>>> import numpy as np
>>> np.set_printoptions(precision=3, suppress=True, linewidth=100, sign=" ")
>>> J = np.array([[1, 0, 0, 0], [0, 0, 0, 1], [0, 1, 0, 0], [0, 0, 1, 0]])
>>> np.round(np.linalg.norm(J), 3)
np.float64(2.0)
>>> np.linalg.svd(J, compute_uv=False)
array([ 1.,  1.,  1.,  1.])
>>> print(J.sum(axis=1))
[ 1  1  1  1]
>>> np.diff(J, axis=0)
array([[-1,  0,  0,  1],
       [ 0,  1,  0, -1],
       [ 0, -1,  1,  0]])
>>> J @ np.ones(4)
array([ 1.,  1.,  1.,  1.])
>>> np.sort(np.abs(np.linalg.eigvals(J)))[::-1]
array([ 1.,  1.,  1.,  1.])
>>> print(J.sum(axis=1))
[ 1  1  1  1]
>>> pr = np.eye(4)[1]
>>> for _ in range(6):
...     pr = pr @ J
...     print(pr.round(3))
... 
[ 0.  0.  0.  1.]
[ 0.  0.  1.  0.]
[ 0.  1.  0.  0.]
[ 0.  0.  0.  1.]
[ 0.  0.  1.  0.]
[ 0.  1.  0.  0.]
>>> x = np.array([-1, 2, 0, 1])
>>> y = J @ x
>>> c, lr = np.zeros(4), 1 / np.linalg.norm(J, 2) ** 2
>>> for i in range(30):
...     c -= lr * J.T @ (J @ c - y)
...     if i % 10 == 0: print(i, round(np.linalg.norm(J @ c - y), 3))
... 
0 0.0
10 0.0
20 0.0
>>> round(float(np.linalg.cond(J)), 3)
1.0
>>> c
array([-1.,  2.,  0.,  1.])
>>> arr = 5 * np.eye(4) + np.eye(4, k=1)
>>> arr
array([[ 5.,  1.,  0.,  0.],
       [ 0.,  5.,  1.,  0.],
       [ 0.,  0.,  5.,  1.],
       [ 0.,  0.,  0.,  5.]])
>>> hat = np.triu(np.array([[-1, -1, 0, -2], [2, 1, 0, 0], [0, -1, 0, -2], [0, 0, -1, 0]]), 1) + np.eye(4)
>>> A2 = hat @ arr @ np.linalg.inv(hat)
>>> np.linalg.matrix_rank(A2)
np.int64(4)
>>> np.poly(A2)
array([   1.,  -20.,  150., -500.,  625.])
>>> A2
array([[ 5.,  1., -1., -2.],
       [ 0.,  5.,  1.,  2.],
       [ 0.,  0.,  5.,  1.],
       [ 0.,  0.,  0.,  5.]])
>>> A2 = arr / np.linalg.norm(arr, axis=1, keepdims=True)
>>> cov = A2 @ A2.T
>>> cov[1]
array([ 0.192,  1.   ,  0.192,  0.   ])
>>> (cov - 2 * np.eye(4)).round(6).argmax(axis=1)
array([ 1,  0,  3,  2])
>>> x = np.array([0, 2, 0, 1])
>>> h = np.maximum(arr @ x, 0)
>>> np.flatnonzero(h > 1e-9)
array([ 0,  1,  2,  3])
>>> print(h)
[  2.  10.   1.   5.]
>>> print(np.maximum(arr @ x, 0) - np.maximum(-arr @ x, 0))
[  2.  10.   1.   5.]
>>> np.linalg.norm(arr, axis=1).argmax()
np.int64(0)
>>> round(np.linalg.norm(arr[1] - arr[0]), 3)
np.float64(6.481)
>>> round(np.linalg.norm(arr, "nuc"), 3)
np.float64(20.15)
>>> np.round(np.linalg.norm(arr, 1), 3), round(np.linalg.norm(arr, np.inf), 3)
(np.float64(6.0), np.float64(6.0))
>>> np.round(np.linalg.norm(arr, 2), 3)
np.float64(5.828)
>>> print(round(np.linalg.norm(arr[1], 1), 3), round(np.linalg.norm(arr[1], np.inf), 3))
6.0 5.0
>>> np.linalg.norm(arr, axis=1)
array([ 5.099,  5.099,  5.099,  5.   ])
